$ python3 -q
>>> import numpy as np
>>> from numpy import linalg as LA
>>> np.set_printoptions(precision=2, suppress=True, linewidth=100)
>>> E = np.load("out9.npy")
>>> E
array([[ 4.02, -2.  , -4.  ,  1.  , -3.  , -2.  ,  0.  ,  4.  ],
       [-4.  ,  0.02, -1.  , -3.  , -2.  ,  4.  , -1.  ,  2.  ],
       [-1.  ,  0.  ,  5.02, -5.  ,  5.  ,  5.  ,  5.  ,  0.  ],
       [-4.  , -3.  , -4.  ,  0.02, -3.  ,  2.  , -1.  , -2.  ],
       [-1.  ,  2.  ,  3.  , -5.  , -4.98, -1.  , -1.  , -5.  ],
       [-5.  , -5.  ,  5.  ,  0.  , -4.  , -4.98,  4.  , -1.  ],
       [ 3.  ,  1.  , -3.  , -5.  , -5.  , -1.  ,  4.02, -4.  ],
       [ 4.  , -2.  , -4.  ,  1.  , -3.  , -2.  ,  0.  ,  4.02]])
>>> [round(float(x), 2) for x in LA.svd(E, compute_uv=False)[:3]]
[15.03, 13.35, 10.67]
>>> Uu, sigma, Vh = LA.svd(E)
>>> np.argmax(sigma[:-1] / (sigma[1:] + 1e-6)) + 1
np.int64(7)
>>> M2 = Uu[:, :7] @ np.diag(sigma[:7]) @ Vh[:7]
>>> round(np.abs(E - M2).max(), 2)
np.float64(0.0)
>>> LA.matrix_rank(M2)
np.int64(7)
>>> f, r1 = E[3], E[2]
>>> f @ r1
np.float64(-26.18)
>>> pr = (f @ r1) / (f @ f) * f
>>> round(float(LA.norm(f + r1) ** 2 + LA.norm(f - r1) ** 2), 2)
370.4
>>> round((r1 - pr) @ f, 2)
np.float64(0.0)
>>> r1 - pr
array([-2.77, -1.33,  3.25, -4.99,  3.67,  5.89,  4.56, -0.89])
>>> rng = np.random.default_rng(24953)
>>> idx = rng.permutation(8)
>>> idx
array([6, 3, 5, 7, 2, 4, 0, 1])
>>> M2 = E[idx][:, idx]
>>> M2
array([[ 4.02, -5.  , -1.  , -4.  , -3.  , -5.  ,  3.  ,  1.  ],
       [-1.  ,  0.02,  2.  , -2.  , -4.  , -3.  , -4.  , -3.  ],
       [ 4.  ,  0.  , -4.98, -1.  ,  5.  , -4.  , -5.  , -5.  ],
       [ 0.  ,  1.  , -2.  ,  4.02, -4.  , -3.  ,  4.  , -2.  ],
       [ 5.  , -5.  ,  5.  ,  0.  ,  5.02,  5.  , -1.  ,  0.  ],
       [-1.  , -5.  , -1.  , -5.  ,  3.  , -4.98, -1.  ,  2.  ],
       [ 0.  ,  1.  , -2.  ,  4.  , -4.  , -3.  ,  4.02, -2.  ],
       [-1.  , -3.  ,  4.  ,  2.  , -1.  , -2.  , -4.  ,  0.02]])
>>> round(float(LA.det(M2)), 2), round(float(LA.det(E[idx])), 2)
(4554.91, -4554.91)
>>> np.sort(np.abs(LA.eigvals(M2)))
array([ 0.02,  2.  ,  3.58,  3.58,  8.73,  8.73, 10.8 , 10.8 ])
>>> np.diag(M2)
array([ 4.02,  0.02, -4.98,  4.02,  5.02, -4.98,  4.02,  0.02])
>>> round(float(np.trace(M2)), 2)
7.16
>>> vec = np.array([2, 3, 1, 0, 0, 0, 0, 3])
>>> np.einsum("ij,j->i", E, vec)
array([ 10.04,  -2.94,   3.02, -27.  ,  -8.  , -23.  ,  -6.  ,  10.06])
>>> E @ (2 * vec)
array([ 20.08,  -5.88,   6.04, -54.  , -16.  , -46.  , -12.  ,  20.12])
>>> E * vec
array([[  8.04,  -6.  ,  -4.  ,   0.  ,  -0.  ,  -0.  ,   0.  ,  12.  ],
       [ -8.  ,   0.06,  -1.  ,  -0.  ,  -0.  ,   0.  ,  -0.  ,   6.  ],
       [ -2.  ,   0.  ,   5.02,  -0.  ,   0.  ,   0.  ,   0.  ,   0.  ],
       [ -8.  ,  -9.  ,  -4.  ,   0.  ,  -0.  ,   0.  ,  -0.  ,  -6.  ],
       [ -2.  ,   6.  ,   3.  ,  -0.  ,  -0.  ,  -0.  ,  -0.  , -15.  ],
       [-10.  , -15.  ,   5.  ,   0.  ,  -0.  ,  -0.  ,   0.  ,  -3.  ],
       [  6.  ,   3.  ,  -3.  ,  -0.  ,  -0.  ,  -0.  ,   0.  , -12.  ],
       [  8.  ,  -6.  ,  -4.  ,   0.  ,  -0.  ,  -0.  ,   0.  ,  12.06]])
>>> E @ np.ones(8)
array([ -1.98,  -4.98,  14.02, -14.98, -12.98, -10.98,  -9.98,  -1.98])
>>> (E @ vec).argmax()
np.int64(7)
>>> W0 = np.load("a.npy")
>>> W0.round(2) + 0
array([[ 0.  ,  0.01,  0.03, -0.01,  0.02,  0.  ,  0.02,  0.01,  0.01],
       [ 0.01,  0.06,  0.17, -0.05,  0.08,  0.02,  0.11,  0.07,  0.04],
       [ 0.03,  0.17,  0.47, -0.13,  0.24,  0.07,  0.3 ,  0.2 ,  0.1 ],
       [-0.01, -0.05, -0.13,  0.04, -0.07, -0.02, -0.09, -0.06, -0.03],
       [ 0.02,  0.08,  0.24, -0.07,  0.12,  0.03,  0.15,  0.1 ,  0.05],
       [ 0.  ,  0.02,  0.07, -0.02,  0.03,  0.01,  0.04,  0.03,  0.01],
       [ 0.02,  0.11,  0.3 , -0.09,  0.15,  0.04,  0.19,  0.13,  0.06],
       [ 0.01,  0.07,  0.2 , -0.06,  0.1 ,  0.03,  0.13,  0.09,  0.04],
       [ 0.01,  0.04,  0.1 , -0.03,  0.05,  0.01,  0.06,  0.04,  0.02]])
>>> # symmetric
>>> Uu, sigma, Vh = LA.svd(W0)
>>> evecs = Vh[:(sigma > 1e-8).sum()]
>>> vec = W0[3] + -1 * W0[1] + rng.integers(2) * np.eye(9)[0]
>>> vec
array([ 0.98, -0.11, -0.3 ,  0.09, -0.15, -0.04, -0.19, -0.13, -0.06])
>>> np.allclose(evecs.T @ evecs @ vec, vec)
False
>>> np.round(evecs.T @ evecs, 2) + 0
array([[ 0.  ,  0.01,  0.03, -0.01,  0.02,  0.  ,  0.02,  0.01,  0.01],
       [ 0.01,  0.06,  0.17, -0.05,  0.08,  0.02,  0.11,  0.07,  0.04],
       [ 0.03,  0.17,  0.47, -0.13,  0.24,  0.07,  0.3 ,  0.2 ,  0.1 ],
       [-0.01, -0.05, -0.13,  0.04, -0.07, -0.02, -0.09, -0.06, -0.03],
       [ 0.02,  0.08,  0.24, -0.07,  0.12,  0.03,  0.15,  0.1 ,  0.05],
       [ 0.  ,  0.02,  0.07, -0.02,  0.03,  0.01,  0.04,  0.03,  0.01],
       [ 0.02,  0.11,  0.3 , -0.09,  0.15,  0.04,  0.19,  0.13,  0.06],
       [ 0.01,  0.07,  0.2 , -0.06,  0.1 ,  0.03,  0.13,  0.09,  0.04],
       [ 0.01,  0.04,  0.1 , -0.03,  0.05,  0.01,  0.06,  0.04,  0.02]])
>>> LA.matrix_rank(np.vstack([W0, vec]))
np.int64(2)
>>> round(LA.norm(vec - evecs.T @ evecs @ vec), 2)
np.float64(1.0)
>>> arr = np.load("layer19.npy")
>>> arr
array([[ 1.,  0.,  0.,  0.,  0.,  0.,  0.,  0.,  0.],
       [ 0., -1.,  0.,  0.,  0.,  0.,  0.,  0.,  0.],
       [ 0.,  0.,  1.,  0.,  0.,  0.,  0.,  0.,  0.],
       [ 0.,  0.,  0.,  1.,  0.,  0.,  0.,  0.,  0.],
       [ 0.,  0.,  0.,  0.,  1.,  0.,  0.,  0.,  0.],
       [ 0.,  0.,  0.,  0.,  0.,  1.,  0.,  0.,  0.],
       [ 0.,  0.,  0.,  0.,  0.,  0., -1.,  0.,  0.],
       [ 0.,  0.,  0.,  0.,  0.,  0.,  0.,  1.,  0.],
       [ 0.,  0.,  0.,  0.,  0.,  0.,  0.,  0.,  1.]])
>>> # equal to its transpose
>>> Q, evecs = LA.qr(arr[:, :5])[0], LA.qr(arr[:, 5:])[0]
>>> sigma = LA.svd(Q.T @ evecs, compute_uv=False)
>>> sigma
array([0., 0., 0., 0.])
>>> round(float(LA.norm(Q @ Q.T - evecs @ evecs.T, 2)), 2)
1.0
>>> w, evecs = LA.eigh(arr)
>>> (w > 1e-8).sum(), (w < -1e-8).sum()
(np.int64(7), np.int64(2))
>>> LA.eigvalsh(arr @ arr)
array([1., 1., 1., 1., 1., 1., 1., 1., 1.])
>>> LA.svd(arr, compute_uv=False)
array([1., 1., 1., 1., 1., 1., 1., 1., 1.])
>>> evecs @ np.diag(w) @ evecs.T
array([[ 1.,  0.,  0.,  0.,  0.,  0.,  0.,  0.,  0.],
       [ 0., -1.,  0.,  0.,  0.,  0.,  0.,  0.,  0.],
       [ 0.,  0.,  1.,  0.,  0.,  0.,  0.,  0.,  0.],
       [ 0.,  0.,  0.,  1.,  0.,  0.,  0.,  0.,  0.],
       [ 0.,  0.,  0.,  0.,  1.,  0.,  0.,  0.,  0.],
       [ 0.,  0.,  0.,  0.,  0.,  1.,  0.,  0.,  0.],
       [ 0.,  0.,  0.,  0.,  0.,  0., -1.,  0.,  0.],
       [ 0.,  0.,  0.,  0.,  0.,  0.,  0.,  1.,  0.],
       [ 0.,  0.,  0.,  0.,  0.,  0.,  0.,  0.,  1.]])
>>> evecs.T @ arr @ evecs
array([[-1.,  0.,  0.,  0.,  0.,  0.,  0.,  0.,  0.],
       [ 0., -1.,  0.,  0.,  0.,  0.,  0.,  0.,  0.],
       [ 0.,  0.,  1.,  0.,  0.,  0.,  0.,  0.,  0.],
       [ 0.,  0.,  0.,  1.,  0.,  0.,  0.,  0.,  0.],
       [ 0.,  0.,  0.,  0.,  1.,  0.,  0.,  0.,  0.],
       [ 0.,  0.,  0.,  0.,  0.,  1.,  0.,  0.,  0.],
       [ 0.,  0.,  0.,  0.,  0.,  0.,  1.,  0.,  0.],
       [ 0.,  0.,  0.,  0.,  0.,  0.,  0.,  1.,  0.],
       [ 0.,  0.,  0.,  0.,  0.,  0.,  0.,  0.,  1.]])
>>> w.sum(), np.trace(arr)
(np.float64(5.0), np.float64(5.0))
>>> np.unique(w.round(6) + 0, return_counts=True)[1]
array([2, 7])
>>> mat = np.array([[3.05, 7.0, -6.0, -9.0, -3.0, 2.0, 5.0],
...     [3.0, -1.95, 0.0, -7.0, -3.0, 2.0, 5.0],
...     [7.0, 2.0, -1.95, 6.0, 8.0, 6.0, 5.0],
...     [8.0, 6.0, -2.0, 8.05, 1.0, -9.0, -4.0],
...     [1.0, 7.0, -8.0, 2.0, -8.95, -4.0, -9.0],
...     [2.0, -2.0, 1.0, -4.0, 6.0, 8.05, 0.0],
...     [3.0, 7.0, -6.0, -9.0, -3.0, 2.0, 5.05]])
>>> mat
array([[ 3.05,  7.  , -6.  , -9.  , -3.  ,  2.  ,  5.  ],
       [ 3.  , -1.95,  0.  , -7.  , -3.  ,  2.  ,  5.  ],
       [ 7.  ,  2.  , -1.95,  6.  ,  8.  ,  6.  ,  5.  ],
       [ 8.  ,  6.  , -2.  ,  8.05,  1.  , -9.  , -4.  ],
       [ 1.  ,  7.  , -8.  ,  2.  , -8.95, -4.  , -9.  ],
       [ 2.  , -2.  ,  1.  , -4.  ,  6.  ,  8.05,  0.  ],
       [ 3.  ,  7.  , -6.  , -9.  , -3.  ,  2.  ,  5.05]])
>>> theta = np.radians(30)
>>> R = np.eye(7)
>>> R[2, 2] = R[5, 5] = np.cos(theta)
>>> R[2, 5], R[5, 2] = -np.sin(theta), np.sin(theta)
>>> R
array([[ 1.  ,  0.  ,  0.  ,  0.  ,  0.  ,  0.  ,  0.  ],
       [ 0.  ,  1.  ,  0.  ,  0.  ,  0.  ,  0.  ,  0.  ],
       [ 0.  ,  0.  ,  0.87,  0.  ,  0.  , -0.5 ,  0.  ],
       [ 0.  ,  0.  ,  0.  ,  1.  ,  0.  ,  0.  ,  0.  ],
       [ 0.  ,  0.  ,  0.  ,  0.  ,  1.  ,  0.  ,  0.  ],
       [ 0.  ,  0.  ,  0.5 ,  0.  ,  0.  ,  0.87,  0.  ],
       [ 0.  ,  0.  ,  0.  ,  0.  ,  0.  ,  0.  ,  1.  ]])
>>> M2 = mat @ R.T
>>> round(LA.det(R), 2), round(float(np.trace(R)), 2)
(np.float64(1.0), 6.73)
>>> np.allclose(LA.norm(mat, axis=1), LA.norm(M2, axis=1))
True
>>> M2 = np.array([[-1, -3, -2, -1, 3, 3, 2, -1, 0, 2, -1, -1, 1],
...     [-1, -3, -1, -2, -2, 2, -2, -1, 3, -3, 0, 1, 0],
...     [-2, -3, -2, 2, 0, 2, 2, 1, 1, -1, 2, 3, 0],
...     [-3, 1, 2, -1, -2, -1, 3, 2, 0, -1, 2, 2, 0],
...     [3, -2, 1, -1, -2, 0, -3, 3, -2, 0, 1, 3, 1],
...     [2, 1, 2, -1, 0, 1, -2, 1, 0, 1, 0, 1, 1],
...     [-2, 2, -2, -3, 3, 2, 3, -3, 2, -2, 3, -1, -1],
...     [1, 3, -1, 3, -3, 2, -3, -1, 0, -2, -2, -2, 1],
...     [-2, 3, 2, -2, 0, -2, 1, -1, 1, -3, 2, -2, 1],
...     [0, 1, -3, 3, 2, 1, 2, -3, 1, 1, -3, -1, 1],
...     [-3, -3, 2, 1, -3, 3, 3, -3, 3, 3, 0, 2, -2],
...     [1, 1, 1, 3, -3, -1, 0, -3, -1, -1, -3, -2, 1],
...     [-1, 0, 0, -1, -2, -1, 2, 0, 3, -2, 3, 2, -1]])
>>> J = M2 + M2.T
>>> J
array([[-2, -4, -4, -4,  6,  5,  0,  0, -2,  2, -4,  0,  0],
       [-4, -6, -4, -1, -4,  3,  0,  2,  6, -2, -3,  2,  0],
       [-4, -4, -4,  4,  1,  4,  0,  0,  3, -4,  4,  4,  0],
       [-4, -1,  4, -2, -3, -2,  0,  5, -2,  2,  3,  5, -1],
       [ 6, -4,  1, -3, -4,  0,  0,  0, -2,  2, -2,  0, -1],
       [ 5,  3,  4, -2,  0,  2,  0,  3, -2,  2,  3,  0,  0],
       [ 0,  0,  0,  0,  0,  0,  6, -6,  3,  0,  6, -1,  1],
       [ 0,  2,  0,  5,  0,  3, -6, -2, -1, -5, -5, -5,  1],
       [-2,  6,  3, -2, -2, -2,  3, -1,  2, -2,  5, -3,  4],
       [ 2, -2, -4,  2,  2,  2,  0, -5, -2,  2,  0, -2, -1],
       [-4, -3,  4,  3, -2,  3,  6, -5,  5,  0,  0, -1,  1],
       [ 0,  2,  4,  5,  0,  0, -1, -5, -3, -2, -1, -4,  3],
       [ 0,  0,  0, -1, -1,  0,  1,  1,  4, -1,  1,  3, -2]])
>>> idx = rng.permutation(13)
>>> M2 = J[:, idx] * rng.choice([-1, 1], 13)
>>> M2
array([[ 4,  2,  0, -4, -5, -6,  4, -2, -4,  0, -2,  0,  0],
       [ 4,  4,  0, -1, -3,  4,  3,  6, -6,  2,  2,  2,  0],
       [ 4,  4,  0,  4, -4, -1, -4,  3, -4,  4,  4,  0,  0],
       [-4,  4,  0, -2,  2,  3, -3, -2, -1,  5, -2,  5,  1],
       [-1, -6,  0, -3,  0,  4,  2, -2, -4,  0, -2,  0,  1],
       [-4, -5,  0, -2, -2,  0, -3, -2,  3,  0, -2,  3,  0],
       [ 0,  0, -6,  0,  0,  0, -6,  3,  0, -1,  0, -6, -1],
       [ 0,  0,  6,  5, -3,  0,  5, -1,  2, -5,  5, -2, -1],
       [-3,  2, -3, -2,  2,  2, -5,  2,  6, -3,  2, -1, -4],
       [ 4, -2,  0,  2, -2, -2,  0, -2, -2, -2, -2, -5,  1],
       [-4,  4, -6,  3, -3,  2,  0,  5, -3, -1,  0, -5, -1],
       [-4,  0,  1,  5,  0,  0,  1, -3,  2, -4,  2, -5, -3],
       [ 0,  0, -1, -1,  0,  1, -1,  4,  0,  3,  1,  1,  2]])
>>> Uu, _, Vh = LA.svd(J.T @ M2)
>>> idx
array([ 2,  0,  6,  3,  5,  4, 10,  8,  1, 11,  9,  7, 12])
